% python3 -q
>>> import numpy as np
>>> np.set_printoptions(precision=2, suppress=True, linewidth=160)
>>> rd = lambda a: np.round(a, 2) + 0
>>> mat = np.load("w.npy")
>>> print(mat)
[[ 1 -1  1 -1 -1  1 -1  1]
 [ 1 -1 -1  1  1 -1 -1  1]
 [ 1 -1 -1  1 -1  1  1 -1]
 [ 1  1 -1 -1 -1 -1  1  1]
 [ 1  1  1  1  1  1  1  1]]
>>> Y = mat / np.sqrt((mat ** 2).mean(axis=1, keepdims=True))
>>> print(np.linalg.matrix_rank(mat - mat.mean(axis=1, keepdims=True)))
4
>>> print(rd(np.linalg.norm(Y, axis=1)))
[2.83 2.83 2.83 2.83 2.83]
>>> print(np.linalg.matrix_rank(Y) == np.linalg.matrix_rank(mat))
True
>>> arr = np.loadtxt("dump.csv", delimiter=",")
>>> print(arr)
[[0. 2. 0. 0. 0. 0. 1. 0. 0.]
 [1. 3. 0. 0. 0. 0. 1. 2. 0.]
 [0. 0. 0. 1. 3. 3. 0. 0. 0.]
 [0. 0. 0. 1. 1. 2. 0. 0. 1.]
 [0. 0. 3. 3. 1. 3. 0. 0. 3.]
 [0. 0. 0. 1. 3. 0. 0. 0. 2.]
 [2. 2. 0. 0. 0. 0. 0. 0. 0.]
 [2. 0. 0. 0. 0. 0. 1. 1. 0.]
 [0. 0. 2. 1. 1. 2. 0. 0. 1.]]
>>> Q, R = np.linalg.qr(arr)
>>> print(np.trace(Q @ Q.T))
9.0
>>> print(rd(Q @ R))
[[0. 2. 0. 0. 0. 0. 1. 0. 0.]
 [1. 3. 0. 0. 0. 0. 1. 2. 0.]
 [0. 0. 0. 1. 3. 3. 0. 0. 0.]
 [0. 0. 0. 1. 1. 2. 0. 0. 1.]
 [0. 0. 3. 3. 1. 3. 0. 0. 3.]
 [0. 0. 0. 1. 3. 0. 0. 0. 2.]
 [2. 2. 0. 0. 0. 0. 0. 0. 0.]
 [2. 0. 0. 0. 0. 0. 1. 1. 0.]
 [0. 0. 2. 1. 1. 2. 0. 0. 1.]]
>>> print(abs(R[0, 0]), rd(np.linalg.norm(arr[:, 0])))
3.0 3.0
>>> print(np.allclose(R.T @ R, arr.T @ arr))
True
>>> Y = arr / np.linalg.norm(arr, axis=1, keepdims=True)
>>> cov = Y @ Y.T
>>> print(rd(np.linalg.norm(Y, axis=1)))
[1. 1. 1. 1. 1. 1. 1. 1. 1.]
>>> print(np.degrees(np.arccos(np.clip(cov[6, 2], -1, 1))))
90.0
>>> print(rd(cov[6]))
[0.63 0.73 0.   0.   0.   0.   1.   0.58 0.  ]
>>> W0 = np.loadtxt("mat.csv", delimiter=",")
>>> print(W0)
[[-0.2 -1.8  0.8]
 [ 2.2  1.1 -0.2]
 [-0.3  0.2  0.2]
 [ 0.4  0.3  0.8]
 [-1.1 -0.4  0.7]
 [ 1.   0.  -0.2]
 [-1.2 -1.8  0.4]
 [-0.5 -0.4 -0.9]
 [-1.3 -1.2 -0.2]
 [ 1.1 -0.5  1. ]
 [ 1.4 -0.5  0.4]
 [-0.8 -0.3 -0.7]
 [-0.6  0.1 -0.2]
 [ 2.2  0.3  0. ]
 [ 0.4 -0.4  0.5]
 [-0.3 -1.6  0.8]
 [ 3.9 -2.1  3.3]
 [ 1.3  1.1  0. ]
 [ 0.9 -0.5 -0.3]
 [-0.9  0.   0.7]
 [-0.3  1.  -0.8]
 [-0.5 -0.8 -1.6]
 [-0.2  0.2 -0.6]
 [ 0.8 -1.   0.2]
 [-0.7  2.3  0.5]
 [ 0.2 -0.5 -1.2]
 [-0.4  0.5  0.8]
 [ 1.6 -0.5  1. ]
 [ 0.2  1.9 -0.5]
 [-0.3 -0.1 -0.1]
 [ 1.1  0.9  0.2]]
>>> Y = np.array([[2, 0, 2], [0, 0, 1], [1, 2, 0]])
>>> print(np.linalg.matrix_rank(np.vstack([W0, Y.T])))
3
>>> print(np.linalg.matrix_rank(W0 @ Y))
3
>>> E = np.load("m.npy")
>>> print(E)
[[6. 0. 5.]
 [0. 6. 0.]
 [5. 0. 6.]]
>>> # 2 groups of indices that never mix
>>> L = np.linalg.cholesky(E)
>>> print(rd(np.prod(np.diag(L)) ** 2), rd(np.linalg.det(E)))
66.0 66.0
>>> print(rd(np.linalg.det(E)))
66.0
>>> print(rd(np.sort(np.linalg.eigvals(E).real)))
[ 1.  6. 11.]
>>> print(np.flatnonzero(np.linalg.matrix_power((E != 0) + (E.T != 0) + np.eye(3), 3)[2]))
[0 2]
>>> X = np.array([[0.5, -0.8, -0.6, -0.7],
...     [-0.3, -1.5, 0.2, 1.7],
...     [-0.2, -0.1, 1.5, -0.3],
...     [1.1, -0.8, 0.3, -2.2],
...     [1.6, 0.1, 1.0, 1.7],
...     [-0.5, 0.7, -0.5, -0.4],
...     [0.7, -1.1, 1.9, -0.7],
...     [-0.3, -0.7, 0.3, 0.8],
...     [-0.8, 1.2, 0.5, 0.1],
...     [-0.8, -1.5, 1.0, -1.2],
...     [1.4, 0.7, -1.2, 0.5],
...     [0.4, 1.1, -0.2, 1.7],
...     [-0.1, -0.1, -1.2, 1.4],
...     [-1.7, -0.4, -0.2, -0.6],
...     [0.7, 0.2, 0.6, -1.7],
...     [1.5, -1.1, -2.1, -1.6],
...     [-0.8, -0.2, 0.2, -1.4],
...     [-1.0, 0.5, 1.1, 1.3]])
>>> X[11] *= 10
>>> print(X)
[[ 0.5 -0.8 -0.6 -0.7]
 [-0.3 -1.5  0.2  1.7]
 [-0.2 -0.1  1.5 -0.3]
 [ 1.1 -0.8  0.3 -2.2]
 [ 1.6  0.1  1.   1.7]
 [-0.5  0.7 -0.5 -0.4]
 [ 0.7 -1.1  1.9 -0.7]
 [-0.3 -0.7  0.3  0.8]
 [-0.8  1.2  0.5  0.1]
 [-0.8 -1.5  1.  -1.2]
 [ 1.4  0.7 -1.2  0.5]
 [ 4.  11.  -2.  17. ]
 [-0.1 -0.1 -1.2  1.4]
 [-1.7 -0.4 -0.2 -0.6]
 [ 0.7  0.2  0.6 -1.7]
 [ 1.5 -1.1 -2.1 -1.6]
 [-0.8 -0.2  0.2 -1.4]
 [-1.   0.5  1.1  1.3]]
>>> # row 11 dominates
>>> hat = X @ np.linalg.solve(X.T @ X, X.T)
>>> print(np.linalg.matrix_rank(np.eye(18) - hat))
14
>>> print(rd(np.trace(hat)))
4.0
>>> W2 = X[[15, 8]].astype(float)
>>> for _ in range(7):
...     labels = np.linalg.norm(X[:, None] - W2, axis=-1).argmin(axis=1)
...     W2 = np.array([X[labels == j].mean(axis=0) for j in range(2)])
... 
>>> print(labels)
[0 0 0 0 0 0 0 0 0 0 0 1 0 0 0 0 0 0]
>>> print(np.bincount(labels))
[17  1]
>>> print(rd(W2))
[[ 0.06 -0.29  0.16 -0.19]
 [ 4.   11.   -2.   17.  ]]
>>> print(np.abs(W2[1] - W2[0]).argmax())
3
>>> U, sig, Vh = np.linalg.svd(W2)
>>> print(rd(sig))
[20.74  0.23]
>>> Y = U[:, :1] @ np.diag(sig[:1]) @ Vh[:1]
>>> print(rd(np.abs(W2 - Y).max()))
0.13
>>> print(np.linalg.matrix_rank(W2, rtol=0.05))
1
>>> Y = np.c_[X[:, :3] @ np.array([[-1, -2, 1], [2, -1, 2], [3, -2, 1]]), np.array([3, 2, 2, 2, 0, 2, 2, 1, 0, 1, 3, 3, 0, 0, 3, 3, 0, 1])]
>>> print(rd(Y))
[[ -3.9   1.   -1.7   3. ]
 [ -2.1   1.7  -3.1   2. ]
 [  4.5  -2.5   1.1   2. ]
 [ -1.8  -2.   -0.2   2. ]
 [  1.6  -5.3   2.8   0. ]
 [  0.4   1.3   0.4   2. ]
 [  2.8  -4.1   0.4   2. ]
 [ -0.2   0.7  -1.4   1. ]
 [  4.7  -0.6   2.1   0. ]
 [  0.8   1.1  -2.8   1. ]
 [ -3.6  -1.1   1.6   3. ]
 [ 12.  -15.   24.    3. ]
 [ -3.7   2.7  -1.5   0. ]
 [  0.3   4.2  -2.7   0. ]
 [  1.5  -2.8   1.7   3. ]
 [-10.    2.3  -2.8   3. ]
 [  1.    1.4  -1.    0. ]
 [  5.3  -0.7   1.1   1. ]]
>>> print(rd(np.linalg.norm(np.linalg.qr(X)[0].T @ Y, axis=0) ** 2 / ((Y ** 2).sum(axis=0) + 1e-12)))
[1.   1.   1.   0.28]
>>> print(rd(np.linalg.norm(Y - X @ np.linalg.lstsq(X, Y)[0], axis=0)))
[0.   0.   0.   6.98]
>>> cov = np.cov(X, rowvar=False)
>>> print(rd(cov))
[[ 1.77  2.4  -0.7   3.64]
 [ 2.4   7.68 -1.39 11.  ]
 [-0.7  -1.39  1.28 -2.  ]
 [ 3.64 11.   -2.   17.89]]
>>> print(np.argsort(-X.std(axis=0).round(6), kind="stable"))
[3 1 0 2]
>>> print(np.argwhere(np.triu(np.abs(np.corrcoef(X.T)) > 0.8, 1)))
[[1 3]]
>>> print(rd(np.corrcoef(X.T)))
[[ 1.    0.65 -0.46  0.65]
 [ 0.65  1.   -0.44  0.94]
 [-0.46 -0.44  1.   -0.42]
 [ 0.65  0.94 -0.42  1.  ]]
>>> K = np.loadtxt("test15.csv", delimiter=",")
>>> print(K)
[[-1. -4.  0. 10.  2.  0.  5.]
 [ 4. -4. -2. 25.  5.  3.  1.]
 [-5.  4.  3. 15.  3. -4. -1.]
 [-4.  2. -3. 25.  5. -1. -1.]]
>>> x0 = np.array([0, 0, 2, 0, 3, 1, 1])
>>> print(K @ x0)
[11. 15. 10.  7.]
>>> print(K @ np.ones(7))
[12. 32. 15. 23.]
>>> print(K @ np.eye(7)[5])
[ 0.  3. -4. -1.]
>>> print(K * x0)
[[-0. -0.  0.  0.  6.  0.  5.]
 [ 0. -0. -4.  0. 15.  3.  1.]
 [-0.  0.  6.  0.  9. -4. -1.]
 [-0.  0. -6.  0. 15. -1. -1.]]
>>> print((K * x0).sum(axis=1))
[11. 15. 10.  7.]
>>> print(np.sign((K @ x0).round(6)))
[1. 1. 1. 1.]
>>> print(K @ (2 * x0))
[22. 30. 20. 14.]
>>> theta = np.radians(15)
>>> R = np.eye(8)
>>> R[5, 5] = R[7, 7] = np.cos(theta)
>>> R[5, 7], R[7, 5] = -np.sin(theta), np.sin(theta)
>>> print(rd(R))
[[ 1.    0.    0.    0.    0.    0.    0.    0.  ]
 [ 0.    1.    0.    0.    0.    0.    0.    0.  ]
 [ 0.    0.    1.    0.    0.    0.    0.    0.  ]
 [ 0.    0.    0.    1.    0.    0.    0.    0.  ]
 [ 0.    0.    0.    0.    1.    0.    0.    0.  ]
 [ 0.    0.    0.    0.    0.    0.97  0.   -0.26]
 [ 0.    0.    0.    0.    0.    0.    1.    0.  ]
 [ 0.    0.    0.    0.    0.    0.26  0.    0.97]]
>>> Y = mat @ R.T
>>> print(np.allclose(np.linalg.norm(mat, axis=1), np.linalg.norm(Y, axis=1)))
True
>>> print(rd(np.linalg.svd(mat, compute_uv=False)), rd(np.linalg.svd(Y, compute_uv=False)))
[2.83 2.83 2.83 2.83 2.83] [2.83 2.83 2.83 2.83 2.83]
>>> print(rd(np.abs(Y - mat).max(axis=0)))
[0.   0.   0.   0.   0.   0.29 0.   0.29]
>>> print(rd(Y))
[[ 1.   -1.    1.   -1.   -1.    0.71 -1.    1.22]
 [ 1.   -1.   -1.    1.    1.   -1.22 -1.    0.71]
 [ 1.   -1.   -1.    1.   -1.    1.22  1.   -0.71]
 [ 1.    1.   -1.   -1.   -1.   -1.22  1.    0.71]
 [ 1.    1.    1.    1.    1.    0.71  1.    1.22]]
>>> print(rd(np.linalg.det(R)), rd(np.trace(R)))
1.0 7.93
>>> print(rd(np.abs(Y).max()))
1.22
>>> Y[5]
Traceback (most recent call last):
  File "<python-input-83>", line 1, in <module>
    Y[5]
    ~^^^
IndexError: index 5 is out of bounds for axis 0 with size 5
>>> print(np.count_nonzero(Y))
40
>>> print(rd(Y.sum(axis=0)))
[ 5.   -1.   -1.    1.   -1.    0.19  1.    3.16]
>>> print(Y.shape)
(5, 8)
>>> print(rd(np.linalg.svd(Y, compute_uv=False)))
[2.83 2.83 2.83 2.83 2.83]
>>> print(rd(Y - Y[0]))
[[ 0.    0.    0.    0.    0.    0.    0.    0.  ]
 [ 0.    0.   -2.    2.    2.   -1.93  0.   -0.52]
 [ 0.    0.   -2.    2.    0.    0.52  2.   -1.93]
 [ 0.    2.   -2.    0.    0.   -1.93  2.   -0.52]
 [ 0.    2.    0.    2.    2.    0.    2.    0.  ]]
>>> print(rd(Y.mean(axis=0)))
[ 1.   -0.2  -0.2   0.2  -0.2   0.04  0.2   0.63]
>>> np.linalg.rank(Y)
Traceback (most recent call last):
  File "<python-input-90>", line 1, in <module>
    np.linalg.rank(Y)
    ^^^^^^^^^^^^^^
AttributeError: module 'numpy.linalg' has no attribute 'rank'
>>> theta = np.radians(180)
>>> R = np.eye(7)
>>> R[1, 1] = R[2, 2] = np.cos(theta)
>>> R[1, 2], R[2, 1] = -np.sin(theta), np.sin(theta)
>>> print(rd(R))
[[ 1.  0.  0.  0.  0.  0.  0.]
 [ 0. -1.  0.  0.  0.  0.  0.]
 [ 0.  0. -1.  0.  0.  0.  0.]
 [ 0.  0.  0.  1.  0.  0.  0.]
 [ 0.  0.  0.  0.  1.  0.  0.]
 [ 0.  0.  0.  0.  0.  1.  0.]
 [ 0.  0.  0.  0.  0.  0.  1.]]
>>> Y = K @ R.T
>>> print(rd(np.linalg.det(R)), np.trace(R))
1.0 3.0
>>> print(np.allclose(K @ K.T, Y @ Y.T))
True
>>> print(np.abs(Y - K).max(axis=0))
[0. 8. 6. 0. 0. 0. 0.]
>>> print(rd(Y))
[[-1.  4.  0. 10.  2.  0.  5.]
 [ 4.  4.  2. 25.  5.  3.  1.]
 [-5. -4. -3. 15.  3. -4. -1.]
 [-4. -2.  3. 25.  5. -1. -1.]]
>>> A = 3 * np.eye(5) + np.eye(5, k=1)
>>> print(A)
[[3. 1. 0. 0. 0.]
 [0. 3. 1. 0. 0.]
 [0. 0. 3. 1. 0.]
 [0. 0. 0. 3. 1.]
 [0. 0. 0. 0. 3.]]
>>> r0 = np.array([-1, 0, -2, 1, 0])
>>> Y = A + np.outer(r0, np.eye(5)[1])
>>> print(np.linalg.matrix_rank(Y - A))
1
>>> print(np.linalg.matrix_rank(np.linalg.inv(Y) - np.linalg.inv(A), tol=1e-8))
1
>>> print(rd(np.linalg.det(Y) / np.linalg.det(A)), rd(1 + np.linalg.solve(A, r0)[1]))
1.26 1.26
>>> evals, evecs = np.linalg.eig(A)
>>> print(rd(np.sort(np.linalg.eigvals(A.T))))
[3. 3. 3. 3. 3.]
>>> print(evals)
[3. 3. 3. 3. 3.]
>>> r0 = np.array([2, 2, 1])
>>> print(np.array([np.convolve(row, r0, "same") for row in A]))
[[8. 5. 1. 0. 0.]
 [6. 8. 5. 1. 0.]
 [0. 6. 8. 5. 1.]
 [0. 0. 6. 8. 5.]
 [0. 0. 0. 6. 6.]]
>>> print(np.correlate(A[2], A[3], "full"))
[ 0.  0.  3. 10.  3.  0.  0.  0.  0.]
>>> print(np.convolve(A[2], r0))
[0. 0. 6. 8. 5. 1. 0.]
>>> print(rd(np.linalg.det(A.T)))
243.0
>>> print(rd(np.linalg.det(2 * A)), rd(np.linalg.det(A)))
7776.0 243.0
>>> print(np.poly(A))
[   1.  -15.   90. -270.  405. -243.]
>>> print(rd(np.linalg.det(A[::-1])))
243.0
>>> print(np.einsum("ij,ji->", A, A))
45.0
>>> print(np.kron(np.eye(2, dtype=int), A))
[[3. 1. 0. 0. 0. 0. 0. 0. 0. 0.]
 [0. 3. 1. 0. 0. 0. 0. 0. 0. 0.]
 [0. 0. 3. 1. 0. 0. 0. 0. 0. 0.]
 [0. 0. 0. 3. 1. 0. 0. 0. 0. 0.]
 [0. 0. 0. 0. 3. 0. 0. 0. 0. 0.]
 [0. 0. 0. 0. 0. 3. 1. 0. 0. 0.]
 [0. 0. 0. 0. 0. 0. 3. 1. 0. 0.]
 [0. 0. 0. 0. 0. 0. 0. 3. 1. 0.]
 [0. 0. 0. 0. 0. 0. 0. 0. 3. 1.]
 [0. 0. 0. 0. 0. 0. 0. 0. 0. 3.]]
